$ python3 -q
>>> import numpy as np
>>> np.set_printoptions(suppress=True, linewidth=140)
>>> out = np.array([[0, 0, 1, -1, 0, -2, -1, -2, -1, 2],
...     [-2, 1, 2, -1, 0, 1, 0, 0, 0, -2],
...     [-2, 1, -1, -1, 0, -1, 2, -2, 1, -2],
...     [1, -2, -1, 0, 1, -2, 1, -1, 1, 0],
...     [-1, 1, 0, 0, 2, 2, -1, 0, 2, 0]])
>>> feats = out.T @ out
>>> feats
array([[10, -7, -3,  4, -1, -4, -2,  3, -3,  8],
       [-7,  7,  3, -2,  0,  6, -1,  0,  1, -4],
       [-3,  3,  7, -2, -1,  3, -4,  1, -3,  0],
       [ 4, -2, -2,  3,  0,  2, -1,  4,  0,  2],
       [-1,  0, -1,  0,  5,  2, -1, -1,  5,  0],
       [-4,  6,  3,  2,  2, 14, -4,  8,  3, -4],
       [-2, -1, -4, -1, -1, -4,  7, -3,  2, -6],
       [ 3,  0,  1,  4, -1,  8, -3,  9, -1,  0],
       [-3,  1, -3,  0,  5,  3,  2, -1,  7, -4],
       [ 8, -4,  0,  2,  0, -4, -6,  0, -4, 12]])
>>> # equal to its transpose
>>> rk = np.linalg.matrix_rank(feats)
>>> rk
np.int64(5)
>>> null = np.linalg.svd(feats)[2][rk:].T
>>> null.shape
(10, 5)
>>> [int(np.linalg.matrix_rank(np.delete(feats, i, axis=0))) for i in range(10)]
[5, 5, 5, 5, 5, 5, 5, 5, 5, 5]
>>> [int(np.linalg.matrix_rank(feats[:, :j + 1])) for j in range(10)]
[1, 2, 3, 4, 5, 5, 5, 5, 5, 5]
>>> [int(np.linalg.matrix_rank(feats[:i])) for i in range(1, len(feats) + 1)]
[1, 2, 3, 4, 5, 5, 5, 5, 5, 5]
>>> left, sv, Vt = np.linalg.svd(feats)
>>> vecs = Vt[:(sv > 1e-8).sum()]
>>> rng = np.random.default_rng(385146)
>>> x = feats[4] + -1 * feats[9] + rng.integers(2) * np.eye(10)[5]
>>> x
array([ -9.,   4.,  -1.,  -2.,   5.,   7.,   5.,  -1.,   9., -12.])
>>> np.allclose(vecs.T @ vecs @ x, x)
False
>>> print(np.round(np.diag(vecs.T @ vecs), 2))
[0.39 0.59 0.73 0.18 0.51 0.56 0.4  0.51 0.47 0.66]
>>> print(np.round(np.linalg.norm(x - vecs.T @ vecs @ x), 2))
0.67
>>> np.linalg.matrix_rank(feats)
np.int64(5)
>>> feats.shape
(10, 10)
>>> np.zeros(10, 10)
Traceback (most recent call last):
  File "<python-input-23>", line 1, in <module>
    np.zeros(10, 10)
    ~~~~~~~~^^^^^^^^
TypeError: Cannot interpret '10' as a data type
>>> feats - feats[0]
array([[  0,   0,   0,   0,   0,   0,   0,   0,   0,   0],
       [-17,  14,   6,  -6,   1,  10,   1,  -3,   4, -12],
       [-13,  10,  10,  -6,   0,   7,  -2,  -2,   0,  -8],
       [ -6,   5,   1,  -1,   1,   6,   1,   1,   3,  -6],
       [-11,   7,   2,  -4,   6,   6,   1,  -4,   8,  -8],
       [-14,  13,   6,  -2,   3,  18,  -2,   5,   6, -12],
       [-12,   6,  -1,  -5,   0,   0,   9,  -6,   5, -14],
       [ -7,   7,   4,   0,   0,  12,  -1,   6,   2,  -8],
       [-13,   8,   0,  -4,   6,   7,   4,  -4,  10, -12],
       [ -2,   3,   3,  -2,   1,   0,  -4,  -3,  -1,   4]])
>>> feats.mean(axis=0)
array([ 0.5,  0.3,  0.1,  1. ,  0.8,  2.6, -1.3,  2. ,  0.7,  0.4])
>>> np.abs(feats).max()
np.int64(14)
